$ ipython --no-banner

In [1]: import numpy as np

In [2]: from numpy import linalg as LA

In [3]: np.set_printoptions(suppress=True, linewidth=160)

In [4]: def rd(a):
   ...:     return np.round(a, 2) + 0
   ...: 

In [5]: A = np.array([[0, 0, 0, 0, 3, 2],
   ...:     [0, 0, 0, 0, 3, 2],
   ...:     [4, 4, 4, 4, 7, 6],
   ...:     [-5, -5, -5, -5, -2, -3],
   ...:     [3, 3, 3, 3, 6, 5]])

In [6]: Uu, s, vt = LA.svd(A)

In [7]: rd(s)
Out[7]: array([18.64,  6.13,  0.  ,  0.  ,  0.  ])

In [8]: np.argmax(s[:-1] / (s[1:] + 1e-6)) + 1
Out[8]: np.int64(2)

In [9]: other = Uu[:, :2] @ np.diag(s[:2]) @ vt[:2]

In [10]: rd(np.abs(A - other).max())
Out[10]: np.float64(0.0)

In [11]: LA.matrix_rank(A, rtol=0.05)
Out[11]: np.int64(2)

In [12]: LA.matrix_rank(other)
Out[12]: np.int64(2)

In [13]: rd(LA.norm(A - other, 2)), rd(s[2])
Out[13]: (np.float64(0.0), np.float64(0.0))

In [14]: Uu, s, vt = LA.svd(A)

In [15]: V = vt[:(s > 1e-8).sum()]

In [16]: rng = np.random.default_rng(389)

In [17]: x0 = A[1] + 5 * A[3] + rng.integers(2) * np.eye(6)[1]

In [18]: x0
Out[18]: array([-25., -25., -25., -25.,  -7., -13.])

In [19]: rd(V.T @ V)
Out[19]: 
array([[ 0.25,  0.25,  0.25,  0.25, -0.04,  0.06],
       [ 0.25,  0.25,  0.25,  0.25, -0.04,  0.06],
       [ 0.25,  0.25,  0.25,  0.25, -0.04,  0.06],
       [ 0.25,  0.25,  0.25,  0.25, -0.04,  0.06],
       [-0.04, -0.04, -0.04, -0.04,  0.7 ,  0.45],
       [ 0.06,  0.06,  0.06,  0.06,  0.45,  0.32]])

In [20]: rd(LA.norm(x0 - V.T @ V @ x0))
Out[20]: np.float64(0.0)

In [21]: LA.matrix_rank(A, rtol=0.1)
Out[21]: np.int64(2)

In [22]: def softmax(z):
    ...:     e = np.exp(z - z.max(axis=-1, keepdims=True))
    ...:     return e / e.sum(axis=-1, keepdims=True)
    ...: 

In [23]: rd(softmax(A[1] + 5))
Out[23]: array([0.03, 0.03, 0.03, 0.03, 0.64, 0.23])

In [24]: S = A @ A.T / np.sqrt(6)

In [25]: rd(softmax(S)[1] @ A)
Out[25]: array([3.88, 3.88, 3.88, 3.88, 6.88, 5.88])

In [26]: rd(softmax(S))
Out[26]: 
array([[0.  , 0.  , 0.88, 0.  , 0.11],
       [0.  , 0.  , 0.88, 0.  , 0.11],
       [0.  , 0.  , 1.  , 0.  , 0.  ],
       [0.  , 0.  , 0.  , 1.  , 0.  ],
       [0.  , 0.  , 1.  , 0.  , 0.  ]])

In [27]: K = np.array([[4, 6, 2, 2, 2, 6],
    ...:     [6, 9, 3, 3, 3, 9],
    ...:     [2, 3, 1, 1, 1, 3],
    ...:     [2, 3, 1, 1, 1, 3],
    ...:     [2, 3, 1, 1, 1, 3],
    ...:     [6, 9, 3, 3, 3, 9]])

In [28]: Uu, s, vt = LA.svd(K)

In [29]: V = vt[:(s > 1e-8).sum()]

In [30]: x0 = K[5] + -1 * K[3] + rng.integers(2) * np.eye(6)[5]

In [31]: x0
Out[31]: array([4., 6., 2., 2., 2., 6.])

In [32]: rd(V.T @ V)
Out[32]: 
array([[0.16, 0.24, 0.08, 0.08, 0.08, 0.24],
       [0.24, 0.36, 0.12, 0.12, 0.12, 0.36],
       [0.08, 0.12, 0.04, 0.04, 0.04, 0.12],
       [0.08, 0.12, 0.04, 0.04, 0.04, 0.12],
       [0.08, 0.12, 0.04, 0.04, 0.04, 0.12],
       [0.24, 0.36, 0.12, 0.12, 0.12, 0.36]])

In [33]: LA.matrix_rank(K, rtol=0.1)
Out[33]: np.int64(1)

In [34]: [round(float(x), 2) for x in LA.svd(K, compute_uv=False)[:3]]
Out[34]: [25.0, 0.0, 0.0]

In [35]: LA.cond(K) > 100
Out[35]: np.True_

In [36]: J = np.load("run5.npy")

In [37]: J
Out[37]: 
array([[ 2, -2, -1, -2,  2, -2],
       [-2,  0,  2,  0,  1,  0],
       [ 0,  2,  1, -2, -2,  0],
       [ 4, -2, -3, -2,  1, -2]])

In [38]: other = J + rng.integers(-2, 3, (4, 3)) @ rng.integers(-2, 3, (3, 6))

In [39]: other
Out[39]: 
array([[ 4, -1, -3, -6,  0,  0],
       [ 2, -2,  2,  0, -1,  0],
       [ 4, -1, -1,  0, -2,  2],
       [-4,  0, -7,  2,  9,  2]])

In [40]: np.abs(other - J).sum(axis=1)
Out[40]: array([13,  8, 13, 30])

In [41]: other - J
Out[41]: 
array([[ 2,  1, -2, -4, -2,  2],
       [ 4, -2,  0,  0, -2,  0],
       [ 4, -3, -2,  2,  0,  2],
       [-8,  2, -4,  4,  8,  4]])

In [42]: th = np.radians(72)

In [43]: r_ = np.eye(6)

In [44]: r_[3, 3] = r_[4, 4] = np.cos(th)

In [45]: r_[3, 4], r_[4, 3] = -np.sin(th), np.sin(th)

In [46]: rd(r_)
Out[46]: 
array([[ 1.  ,  0.  ,  0.  ,  0.  ,  0.  ,  0.  ],
       [ 0.  ,  1.  ,  0.  ,  0.  ,  0.  ,  0.  ],
       [ 0.  ,  0.  ,  1.  ,  0.  ,  0.  ,  0.  ],
       [ 0.  ,  0.  ,  0.  ,  0.31, -0.95,  0.  ],
       [ 0.  ,  0.  ,  0.  ,  0.95,  0.31,  0.  ],
       [ 0.  ,  0.  ,  0.  ,  0.  ,  0.  ,  1.  ]])

In [47]: other = J @ r_.T

In [48]: rd(np.abs(other - J).max(axis=0))
Out[48]: array([0.  , 0.  , 0.  , 3.28, 3.28, 0.  ])

In [49]: np.allclose(J @ J.T, other @ other.T)
Out[49]: True

In [50]: np.allclose(LA.norm(J, axis=1), LA.norm(other, axis=1))
Out[50]: True

In [51]: rank = LA.matrix_rank(J)

In [52]: rank
Out[52]: np.int64(3)

In [53]: ns = LA.svd(J)[2][rank:].T

In [54]: ns.shape
Out[54]: (6, 3)

In [55]: rd(J @ ns)
Out[55]: 
array([[0., 0., 0.],
       [0., 0., 0.],
       [0., 0., 0.],
       [0., 0., 0.]])

In [56]: [int(LA.matrix_rank(J[:, :j + 1])) for j in range(6)]
Out[56]: [1, 2, 3, 3, 3, 3]

In [57]: LA.matrix_rank(J.T @ J), LA.matrix_rank(J @ J.T)
Out[57]: (np.int64(3), np.int64(3))

In [58]: x0 = np.array([-1, 1, 1, -1, 2, 2])

In [59]: h1 = np.maximum(J @ x0, 0)

In [60]: J * (h1 > 1e-9)[:, None]
Out[60]: 
array([[ 0,  0,  0,  0,  0,  0],
       [-2,  0,  2,  0,  1,  0],
       [ 0,  2,  1, -2, -2,  0],
       [ 0,  0,  0,  0,  0,  0]])

In [61]: np.flatnonzero(h1 > 1e-9)
Out[61]: array([1, 2])

In [62]: J.sum(axis=1)
Out[62]: array([-3,  1, -1, -4])

In [63]: np.diff(J, axis=0)
Out[63]: 
array([[-4,  2,  3,  2, -1,  2],
       [ 2,  2, -1, -2, -3,  0],
       [ 4, -4, -4,  0,  3, -2]])

In [64]: J.mean(axis=0)
Out[64]: array([ 1.  , -0.5 , -0.25, -1.5 ,  0.5 , -1.  ])

In [65]: np.count_nonzero(J)
Out[65]: np.int64(19)

In [66]: J.sum(axis=0)
Out[66]: array([ 4, -2, -1, -6,  2, -4])

In [67]: rd(LA.svd(J, compute_uv=False))
Out[67]: array([7.76, 3.62, 2.77, 0.  ])

In [68]: J.shape
Out[68]: (4, 6)
